% python3 -q
>>> import numpy as np
>>> import numpy.linalg as la
>>> np.set_printoptions(precision=2, suppress=True, linewidth=120)
>>> tidy = lambda a: np.round(a, 2) + 0
>>> J = np.loadtxt("out2.csv", delimiter=",")
>>> J
array([[-2.13, -1.86,  0.41,  0.14,  1.26, -1.76],
       [ 1.8 , -1.4 ,  0.9 ,  1.8 ,  0.4 ,  0.6 ],
       [ 0.5 , -1.  , -0.6 , -0.1 ,  1.1 ,  0.1 ],
       [-2.1 , -1.5 ,  0.5 , -0.2 ,  1.  , -2.  ]])
>>> la.matrix_rank(J)
np.int64(4)
>>> tidy(np.diff(J, axis=0))
array([[ 3.93,  0.46,  0.49,  1.66, -0.86,  2.36],
       [-1.3 ,  0.4 , -1.5 , -1.9 ,  0.7 , -0.5 ],
       [-2.6 , -0.5 ,  1.1 , -0.1 , -0.1 , -2.1 ]])
>>> tidy(J.sum(axis=1))
array([-3.94,  4.1 ,  0.  , -4.3 ])
>>> np.count_nonzero(J)
np.int64(24)
>>> tidy(J.mean(axis=0))
array([-0.48, -1.44,  0.3 ,  0.41,  0.94, -0.76])
>>> J.shape
(4, 6)
>>> out = np.array([[0, 4], [0, 4], [3, 2], [0, 5], [3, 1], [1, 5]])
>>> tidy(np.einsum("ik,kj->ji", J, out))
array([[  3.25,   4.5 ,   1.6 ,   2.5 ],
       [-21.98,  15.8 ,  -2.1 , -23.4 ]])
>>> tidy(np.einsum("ij->j", J))
array([-1.93, -5.76,  1.21,  1.64,  3.76, -3.06])
>>> la.matrix_rank(np.vstack([J, out.T]))
np.int64(6)
>>> np.vstack([J, out.T]).shape
(6, 6)
>>> la.matrix_rank(J @ out)
np.int64(2)
>>> tidy(np.einsum("ik,kj->ij", J, out))
array([[  3.25, -21.98],
       [  4.5 ,  15.8 ],
       [  1.6 ,  -2.1 ],
       [  2.5 , -23.4 ]])
>>> tidy(np.einsum("ij,ij->i", J, J))
array([12.87,  9.77,  2.84, 11.95])
>>> F = np.loadtxt("block14.csv", delimiter=",")
>>> F
array([[0., 3., 0., 3.],
       [0., 1., 0., 1.],
       [0., 3., 0., 3.],
       [0., 1., 0., 1.]])
>>> # columns 0 and 2 are equal
>>> la.lstsq(F[:-1].T, F[-1])[2]
np.int32(1)
>>> np.unique(F.round(6), axis=0).shape
(2, 4)
>>> np.allclose(F[:-1].T @ la.lstsq(F[:-1].T, F[-1])[0], F[-1])
True
>>> proj = np.triu(np.array([[1, 2, 1, -3], [2, 0, 0, 0], [2, -2, 1, -2], [1, 0, 0, -1]]), 1) + np.eye(4)
>>> out = proj @ F @ la.inv(proj)
>>> np.trace(out), np.trace(F)
(np.float64(2.0), np.float64(2.0))
>>> proj @ F - F @ proj
array([[ 0.,  2.,  0.,  2.],
       [ 0.,  0.,  0.,  0.],
       [ 0., -2.,  0., -2.],
       [ 0.,  0.,  0.,  0.]])
>>> m1 = np.load("layer3.npy")
>>> m1
array([[ 5.,  5.,  0., -7.,  6.],
       [ 0.,  0.,  4.,  8.,  4.],
       [ 2.,  5.,  5., -8.,  3.],
       [ 0.,  0.,  0.,  0.,  1.],
       [ 0.,  0.,  0.,  0.,  2.]])
>>> # looks like rank 4
>>> out = m1[0, 0] * m1[1:] - np.outer(m1[1:, 0], m1[0])
>>> out
array([[  0.,   0.,  20.,  40.,  20.],
       [  0.,  15.,  25., -26.,   3.],
       [  0.,   0.,   0.,   0.,   5.],
       [  0.,   0.,   0.,   0.,  10.]])
>>> m1[:, 0] / m1[0, 0]
array([1. , 0. , 0.4, 0. , 0. ])
>>> la.matrix_rank(out), la.matrix_rank(m1)
(np.int64(3), np.int64(4))
>>> np.flatnonzero(~out.round(6).any(axis=1))
array([], dtype=int64)
>>> rk = la.matrix_rank(F)
>>> rk
np.int64(1)
>>> null = la.svd(F)[2][rk:].T
>>> tidy(F @ null)
array([[0., 0., 0.],
       [0., 0., 0.],
       [0., 0., 0.],
       [0., 0., 0.]])
>>> [int(la.matrix_rank(F[:, :j + 1])) for j in range(4)]
[0, 1, 1, 1]
>>> tidy(null @ null.T)
array([[ 1. ,  0. ,  0. ,  0. ],
       [ 0. ,  0.5,  0. , -0.5],
       [ 0. ,  0. ,  1. ,  0. ],
       [ 0. , -0.5,  0. ,  0.5]])
>>> np.allclose(F @ null, 0)
True
>>> A = np.load("m.npy")
>>> tidy(A)
array([[0.33, 0.  , 0.33, 0.  , 0.33],
       [0.  , 0.5 , 0.  , 0.5 , 0.  ],
       [0.33, 0.  , 0.33, 0.33, 0.  ],
       [0.33, 0.  , 0.  , 0.33, 0.33],
       [0.  , 0.5 , 0.  , 0.  , 0.5 ]])
>>> tidy(la.norm(A, 2) / la.norm(A))
np.float64(0.72)
>>> np.argsort(-la.norm(A, axis=0).round(6), kind="stable")[:3]
array([1, 3, 4])
>>> Uu, sv, Vh = la.svd(F)
>>> tidy(sv)
array([6.32, 0.  , 0.  , 0.  ])
>>> np.argmax(sv[:-1] / (sv[1:] + 1e-6)) + 1
np.int64(1)
>>> out = Uu[:, :1] @ np.diag(sv[:1]) @ Vh[:1]
>>> la.matrix_rank(F, rtol=0.05)
np.int64(1)
>>> tidy(out)
array([[0., 3., 0., 3.],
       [0., 1., 0., 1.],
       [0., 3., 0., 3.],
       [0., 1., 0., 1.]])
>>> tidy(la.norm(F - out) / la.norm(F))
np.float64(0.0)
>>> tidy(np.trace(la.pinv(m1) @ m1))
np.float64(4.0)
>>> np.allclose(m1[:-1].T @ la.lstsq(m1[:-1].T, m1[-1])[0], m1[-1])
True
>>> tidy(m1 @ la.pinv(m1) @ m1)
array([[ 5.,  5.,  0., -7.,  6.],
       [ 0.,  0.,  4.,  8.,  4.],
       [ 2.,  5.,  5., -8.,  3.],
       [ 0.,  0.,  0.,  0.,  1.],
       [ 0.,  0.,  0.,  0.,  2.]])
>>> rk = la.matrix_rank(A)
>>> rk
np.int64(4)
>>> null = la.svd(A)[2][rk:].T
>>> null.shape
(5, 1)
>>> tidy(null @ null.T)
array([[ 0.5 ,  0.25, -0.25, -0.25, -0.25],
       [ 0.25,  0.13, -0.13, -0.13, -0.13],
       [-0.25, -0.13,  0.13,  0.13,  0.13],
       [-0.25, -0.13,  0.13,  0.13,  0.13],
       [-0.25, -0.13,  0.13,  0.13,  0.13]])
>>> la.matrix_rank(A.T @ A), la.matrix_rank(A @ A.T)
(np.int64(4), np.int64(4))
>>> [int(la.matrix_rank(A[:i])) for i in range(1, len(A) + 1)]
[1, 2, 3, 4, 4]
>>> np.allclose(A @ null, 0)
True
>>> [int(la.matrix_rank(A[:, :j + 1])) for j in range(5)]
[1, 2, 3, 4, 4]
>>> [int(la.matrix_rank(np.delete(A, i, axis=0))) for i in range(5)]
[4, 4, 4, 3, 4]
>>> Uu, sv, Vh = la.svd(A)
>>> V = Vh[:(sv > 1e-8).sum()]
>>> rng = np.random.default_rng(784305)
>>> x0 = A[2] + 3 * A[3] + rng.integers(2) * np.eye(5)[0]
>>> tidy(x0)
array([2.33, 0.  , 0.33, 1.33, 1.  ])
>>> tidy(V.T @ V)
array([[ 0.5 , -0.25,  0.25,  0.25,  0.25],
       [-0.25,  0.87,  0.13,  0.12,  0.12],
       [ 0.25,  0.13,  0.88, -0.12, -0.13],
       [ 0.25,  0.12, -0.12,  0.87, -0.12],
       [ 0.25,  0.12, -0.13, -0.12,  0.88]])
>>> tidy(la.norm(x0 - V.T @ V @ x0))
np.float64(0.71)
>>> la.matrix_rank(np.vstack([A, x0]))
np.int64(5)
>>> np.allclose(V.T @ V @ x0, x0)
False
>>> arr = np.load("sample15.npy")
>>> arr
array([[ 1.3,  3. ,  2. , -2. ,  0. ,  2. ],
       [-1. ,  0.3,  1. , -1. , -3. ,  2. ],
       [ 1. ,  2. ,  2.3,  3. , -1. ,  3. ],
       [-2. ,  3. ,  0. ,  0.3,  1. , -3. ],
       [ 1. ,  1. , -2. ,  2. ,  2.3,  1. ],
       [ 1. ,  3. ,  2. , -2. ,  0. ,  2.3]])
>>> Uu, sv, Vh = la.svd(arr, full_matrices=False)
>>> tidy(Uu.T @ Uu)
array([[1., 0., 0., 0., 0., 0.],
       [0., 1., 0., 0., 0., 0.],
       [0., 0., 1., 0., 0., 0.],
       [0., 0., 0., 1., 0., 0.],
       [0., 0., 0., 0., 1., 0.],
       [0., 0., 0., 0., 0., 1.]])
>>> np.allclose(Uu * sv @ Vh, arr)
True
>>> tidy(Uu.T @ arr @ Vh.T)
array([[7.86, 0.  , 0.  , 0.  , 0.  , 0.  ],
       [0.  , 5.2 , 0.  , 0.  , 0.  , 0.  ],
       [0.  , 0.  , 5.06, 0.  , 0.  , 0.  ],
       [0.  , 0.  , 0.  , 3.64, 0.  , 0.  ],
       [0.  , 0.  , 0.  , 0.  , 1.74, 0.  ],
       [0.  , 0.  , 0.  , 0.  , 0.  , 0.21]])
>>> tidy(Vh @ Vh.T)
array([[1., 0., 0., 0., 0., 0.],
       [0., 1., 0., 0., 0., 0.],
       [0., 0., 1., 0., 0., 0.],
       [0., 0., 0., 1., 0., 0.],
       [0., 0., 0., 0., 1., 0.],
       [0., 0., 0., 0., 0., 1.]])
>>> tidy(np.abs(Vh[0]))
array([0.21, 0.51, 0.49, 0.15, 0.22, 0.62])
>>> (sv > 1e-8).sum()
np.int64(6)
>>> tidy(sv / sv[0])
array([1.  , 0.66, 0.64, 0.46, 0.22, 0.03])
>>> mat = np.load("data.npy")
>>> mat
array([[ 2.83,  5.17, -2.26],
       [ 0.39,  4.69, -1.42],
       [-0.63,  4.9 , -1.41],
       [ 1.84,  6.63, -2.94],
       [-3.65,  4.14, -1.06],
       [ 3.57,  5.2 , -2.89],
       [-3.23,  4.4 , -1.32],
       [ 2.67,  7.09, -1.92],
       [ 0.92,  5.6 , -2.83],
       [ 3.92,  4.58, -0.08],
       [-2.37, -8.65,  9.66],
       [-1.39, -6.96,  9.92],
       [-1.23,  4.12, -0.4 ],
       [-2.54, -9.17,  8.4 ],
       [ 1.54,  5.76, -1.08],
       [-2.97, -7.28,  9.42],
       [-1.78, -7.6 ,  9.8 ],
       [ 1.54,  6.19, -1.16],
       [ 1.62,  4.78, -1.71],
       [-1.99, -8.78,  9.64],
       [ 1.97,  4.83, -3.21],
       [-3.07, -7.8 ,  9.44],
       [-1.43, -8.9 ,  9.17],
       [-1.45,  6.02, -1.61],
       [-2.9 , -8.01,  9.2 ],
       [-2.33,  5.96, -0.87],
       [ 1.23,  6.93, -1.09],
       [ 3.75,  5.27, -1.4 ],
       [-1.67, -6.84,  8.29],
       [ 2.01,  5.33,  0.07],
       [-1.48,  5.45, -0.87],
       [-0.38,  4.48, -2.  ],
       [ 2.38,  5.46, -1.43]])
>>> G = mat.T @ mat
>>> la.matrix_rank(G)
np.int64(3)
>>> tidy(G)
array([[ 172.31,  284.47, -242.44],
       [ 284.47, 1319.23, -932.44],
       [-242.44, -932.44,  936.43]])
>>> np.allclose(G, G.T)
True
>>> tidy(la.eigvalsh(G)[::-1])
array([2150.3 ,  176.79,  100.88])
>>> tidy(la.svd(mat, compute_uv=False) ** 2)
array([2150.3 ,  176.79,  100.88])
>>> tidy(np.trace(G)), tidy((mat ** 2).sum())
(np.float64(2427.98), np.float64(2427.98))
